% python3 -q
>>> import numpy as np
>>> np.set_printoptions(precision=1, suppress=True, linewidth=160)
>>> feats = np.load("sample13.npy")
>>> print(feats)
[[ 0  7 -2  0]
 [ 0  0 -3  7]
 [ 8  0  0  0]
 [ 0  0  0  0]
 [ 0  1  0  0]
 [ 0  0  8  0]]
>>> print(round(np.linalg.norm(feats[2], 1), 1), np.round(np.linalg.norm(feats[2], np.inf), 1))
8.0 8.0
>>> print(np.round(np.linalg.norm(feats, 1), 1), np.round(np.linalg.norm(feats, np.inf), 1))
13.0 10.0
>>> print(np.linalg.norm(feats, axis=0))
[8.  7.1 8.8 7. ]
>>> print(round(float(np.linalg.norm(feats[2] - feats[1])), 1))
11.0
>>> print(np.linalg.norm(feats, axis=1))
[7.3 7.6 8.  0.  1.  8. ]
>>> print(np.round(np.linalg.norm(feats, 2), 1))
9.6
>>> print(round(float(np.linalg.norm(feats, "nuc")), 1))
30.5
>>> proj = feats @ np.linalg.solve(feats.T @ feats, feats.T)
>>> print(np.round(np.diag(proj), 1) + 0)
[1. 1. 1. 0. 0. 1.]
>>> print(np.trace(proj))
4.0
>>> print(np.round((np.eye(6) - proj) @ feats, 1) + 0)
[[0. 0. 0. 0.]
 [0. 0. 0. 0.]
 [0. 0. 0. 0.]
 [0. 0. 0. 0.]
 [0. 0. 0. 0.]
 [0. 0. 0. 0.]]
>>> print(np.round(np.linalg.eigvalsh(proj), 1) + 0)
[0. 0. 1. 1. 1. 1.]
>>> print(np.allclose(proj @ proj, proj))
True
>>> M2 = np.c_[feats[:, :1] @ np.array([[-5]]), np.array([3, 4, 4, 2, 5, 0])]
>>> print(M2)
[[  0   3]
 [  0   4]
 [-40   4]
 [  0   2]
 [  0   5]
 [  0   0]]
>>> print(np.linalg.norm(M2 - feats @ np.linalg.lstsq(feats, M2)[0], axis=0))
[0.  4.9]
>>> proj = M2 @ np.linalg.solve(M2.T @ M2, M2.T)
>>> print(np.round(np.linalg.eigvalsh(proj), 1) + 0)
[0. 0. 0. 0. 1. 1.]
>>> print(np.round(proj @ M2[:, 0], 1) + 0)
[  0.   0. -40.   0.   0.   0.]
>>> print(np.round(np.trace(proj), 1))
2.0
>>> print(np.round((np.eye(6) - proj) @ M2, 1) + 0)
[[0. 0.]
 [0. 0.]
 [0. 0.]
 [0. 0.]
 [0. 0.]
 [0. 0.]]
>>> print(feats.mean(axis=0))
[1.3 1.3 0.5 1.2]
>>> print(feats - feats[0])
[[ 0  0  0  0]
 [ 0 -7 -1  7]
 [ 8 -7  2  0]
 [ 0 -7  2  0]
 [ 0 -6  2  0]
 [ 0 -7 10  0]]
>>> feats[6]
Traceback (most recent call last):
  File "<python-input-27>", line 1, in <module>
    feats[6]
    ~~~~~^^^
IndexError: index 6 is out of bounds for axis 0 with size 6
>>> print(feats.shape)
(6, 4)
>>> print(np.diff(feats, axis=0))
[[ 0 -7 -1  7]
 [ 8  0  3 -7]
 [-8  0  0  0]
 [ 0  1  0  0]
 [ 0 -1  8  0]]
>>> print(feats.sum(axis=0))
[8 8 3 7]
>>> print(feats.sum(axis=1))
[5 4 8 0 1 8]
>>> np.linalg.rank(feats)
Traceback (most recent call last):
  File "<python-input-32>", line 1, in <module>
    np.linalg.rank(feats)
    ^^^^^^^^^^^^^^
AttributeError: module 'numpy.linalg' has no attribute 'rank'
>>> print(np.linalg.svd(feats, compute_uv=False))
[9.6 8.  7.  5.9]
>>> F = np.load("run8.npy")
>>> print(F.round(1) + 0)
[[ 0.  -0.4  0.4  0.  -0.2  0.4  0.8  0.2]
 [ 0.2 -0.2  1.4 -0.2  0.3  1.1  1.4  1.2]
 [ 0.  -0.4 -0.5  0.1 -0.1  0.  -0.4 -0.4]
 [-0.3 -0.1  0.6 -0.1  0.4  0.4  1.1  0.7]
 [ 0.3  0.  -3.7  0.5 -0.8 -2.2 -3.2 -3.3]
 [ 0.   0.  -3.9  0.4 -1.5 -2.6 -4.2 -3.4]
 [ 0.3  0.  -0.3  0.2 -0.4 -0.3 -0.8 -0.5]
 [-0.3 -0.5 -1.6  0.1 -0.6 -0.7 -1.7 -1.3]
 [-0.3  0.2  4.2  0.1  1.   2.8  3.9  4.5]
 [-0.2 -0.7 -1.4  0.  -0.1 -0.8 -1.3 -1. ]
 [ 0.3  0.  -3.1 -0.2 -1.4 -2.4 -3.2 -2.7]
 [-0.1  0.   1.  -0.2  0.3 -0.1  0.7  0.6]
 [-0.2  0.4 -1.4  0.   0.1 -1.1 -1.6 -1.2]
 [ 0.   0.1  2.9  0.   0.8  1.2  2.3  2.2]
 [-0.1  0.5 -4.5  0.2 -2.1 -3.3 -5.  -5. ]
 [ 0.4  0.3 -2.6  0.1 -1.  -1.9 -2.5 -2.1]
 [ 0.2 -0.3  0.4  0.1  0.4  0.8  0.9  0.6]
 [ 0.   0.   5.   0.   1.9  3.5  4.4  5. ]
 [ 0.   0.3  2.1  0.2  0.5  1.8  2.3  2.1]
 [ 0.   0.  -2.  -0.6 -0.6 -1.1 -1.9 -1.6]
 [-0.1 -0.3 -3.1 -0.2 -0.6 -2.7 -3.1 -3.4]
 [ 0.1  0.   2.4  0.2  1.5  1.5  2.2  2.7]
 [-0.2  0.4 -0.8  0.4 -0.3 -1.5 -1.1 -1.4]
 [-0.1  0.4 -0.8  0.6 -0.6 -0.4 -1.5 -1.1]
 [-0.3 -0.2 -3.1  0.4 -1.2 -2.3 -3.6 -3.2]
 [ 0.2 -0.1 -1.9 -0.4 -0.9 -1.9 -2.3 -1.7]
 [ 0.5 -0.2  1.7 -0.7  0.5  1.8  1.9  1.9]
 [-0.1  0.3 -2.7 -0.1 -0.9 -1.6 -2.2 -2.8]
 [-0.4 -0.2 -5.6 -0.1 -1.4 -3.3 -5.2 -5.1]
 [ 0.   0.1 -1.8  0.1 -0.9 -0.5 -1.6 -1.7]
 [-0.1 -0.1 -1.7  0.3 -0.5 -1.3 -2.3 -1.9]
 [-0.2  0.   2.3 -0.1  0.3  1.4  2.1  2.2]
 [ 0.2 -0.3 -0.6  0.2 -0.3 -1.1 -1.2 -1. ]
 [-0.2 -0.5  2.2 -0.2  1.9  2.   2.8  2.7]
 [-0.1  0.6  0.   0.1  0.1  0.3  0.4 -0.6]
 [ 0.4 -0.3  4.4  0.   1.6  2.9  3.7  4.1]
 [ 0.   0.1  1.6  0.   0.8  0.8  2.   1.4]
 [ 0.3 -0.4  0.9 -0.5  0.1  0.   0.6  1.1]
 [-0.3 -0.2  0.   0.2  0.  -0.5 -0.4 -0.2]
 [ 0.1  0.2 -2.6  0.3 -1.1 -2.  -2.2 -3. ]]
>>> cov = F.T @ F
>>> print(np.allclose(cov, cov.T))
True
>>> print(np.diag(cov))
[  2.1   3.4 252.8   3.1  35.1 121.9 247.9 246. ]
>>> print(np.linalg.eigvalsh(cov)[::-1])
[890.    5.8   4.7   3.9   3.3   1.9   1.7   1.1]
>>> print(np.linalg.matrix_rank(cov))
8
